$ python3 -q
>>> import numpy as np
>>> from numpy import linalg as LA
>>> np.set_printoptions(suppress=True, linewidth=120)
>>> F = np.loadtxt("test4.csv", delimiter=",")
>>> print(F)
[[-6. -6.  0.  0.  0.  0.]
 [-6. -3. -3.  0.  0.  0.]
 [ 9. -9.  6.  0.  0.  0.]
 [-6. -6.  0.  4.  4.  0.]
 [-6. -3. -3.  4.  2.  2.]
 [ 9. -9.  6. -6.  6. -4.]]
>>> print(np.diff(F, axis=0))
[[  0.   3.  -3.   0.   0.   0.]
 [ 15.  -6.   9.   0.   0.   0.]
 [-15.   3.  -6.   4.   4.   0.]
 [  0.   3.  -3.   0.  -2.   2.]
 [ 15.  -6.   9. -10.   4.  -6.]]
>>> print(round(LA.norm(F), 2))
28.14
>>> print(np.round(LA.svd(F, compute_uv=False), 2))
[21.86 15.67  6.49  4.65  2.12  0.63]
>>> print(np.round(F.mean(axis=0), 2))
[-1.   -6.    1.    0.33  2.   -0.33]
>>> print(np.abs(F).max())
9.0
>>> print(np.unravel_index(np.abs(F).argmax(), F.shape))
(np.int64(2), np.int64(0))
>>> print(F.shape)
(6, 6)
>>> print(np.count_nonzero(F))
24
>>> print(LA.matrix_rank(F))
6
>>> x = np.array([5, 4, 5, 1, 5, 3])
>>> rhs = F @ x
>>> b, lr = np.zeros(6), 1 / LA.norm(F, 2) ** 2
>>> for i in range(30):
...     b -= lr * F.T @ (F @ b - rhs)
...     if i % 10 == 0: print(i, round(LA.norm(F @ b - rhs), 2))
... 
0 43.07
10 19.18
20 12.46
>>> print(np.round(LA.cond(F), 2))
34.69
>>> print(b.round(2))
[ 5.82  2.81  2.32  1.5   2.87 -0.22]
>>> print(F @ F)
[[ 72.  54.  18.   0.   0.   0.]
 [ 27.  72.  -9.   0.   0.   0.]
 [ 54. -81.  63.   0.   0.   0.]
 [ 24.  18.   6.  32.  24.   8.]
 [  9.  24.  -3.  12.  32.  -4.]
 [ 18. -27.  21.  24. -36.  28.]]
>>> print(np.allclose(F, F.T))
False
>>> print(np.round(np.abs(LA.eigvals(F)).max(), 2))
10.48
>>> print(np.round(np.sort(np.abs(LA.eigvals(F))), 2))
[ 1.43  2.14  6.41  6.99  9.62 10.48]
>>> print(F.reshape(2, -1))
[[-6. -6.  0.  0.  0.  0. -6. -3. -3.  0.  0.  0.  9. -9.  6.  0.  0.  0.]
 [-6. -6.  0.  4.  4.  0. -6. -3. -3.  4.  2.  2.  9. -9.  6. -6.  6. -4.]]
>>> T = F.reshape(6, 2, -1)
>>> print(np.einsum("ihd,jhd->hij", T, T).shape)
(2, 6, 6)
>>> print(np.swapaxes(T, 1, 2)[4])
[[-6.  4.]
 [-3.  2.]
 [-3.  2.]]
>>> print(T[:, 0])
[[-6. -6.  0.]
 [-6. -3. -3.]
 [ 9. -9.  6.]
 [-6. -6.  0.]
 [-6. -3. -3.]
 [ 9. -9.  6.]]
>>> print(np.einsum("ihd,ihd->ih", T, T))
[[ 72.   0.]
 [ 54.   0.]
 [198.   0.]
 [ 72.  32.]
 [ 54.  24.]
 [198.  88.]]
>>> arr = np.loadtxt("run16.csv", delimiter=",")
>>> print(arr.round(2))
[[-0.87 -0.4  -0.28]
 [ 0.44 -0.38 -0.82]
 [ 0.22 -0.84  0.5 ]]
>>> print(np.round(np.trace(arr), 2))
-0.75
>>> print(np.allclose(arr, arr.T))
False
>>> print(np.round(np.abs(LA.eigvals(arr)).max(), 2))
1.0
>>> print(np.allclose(arr @ arr.T, arr.T @ arr))
True
>>> print(np.round(LA.matrix_power(arr, 4), 2))
[[-0.45  0.78  0.44]
 [-0.75 -0.06 -0.66]
 [-0.49 -0.62  0.62]]
>>> print(np.round((arr - arr.T) / 2, 2))
[[ 0.   -0.42 -0.25]
 [ 0.42  0.    0.01]
 [ 0.25 -0.01  0.  ]]
>>> x = np.array([2, 1, -3])
>>> rhs = arr @ x
>>> b, lr = np.zeros(3), 1 / LA.norm(arr, 2) ** 2
>>> for i in range(6):
...     b -= lr * arr.T @ (arr @ b - rhs)
...     if i % 1 == 0: print(i, round(LA.norm(arr @ b - rhs), 2))
... 
0 0.0
1 0.0
2 0.0
3 0.0
4 0.0
5 0.0
>>> print(round(float(LA.cond(arr)), 2))
1.0
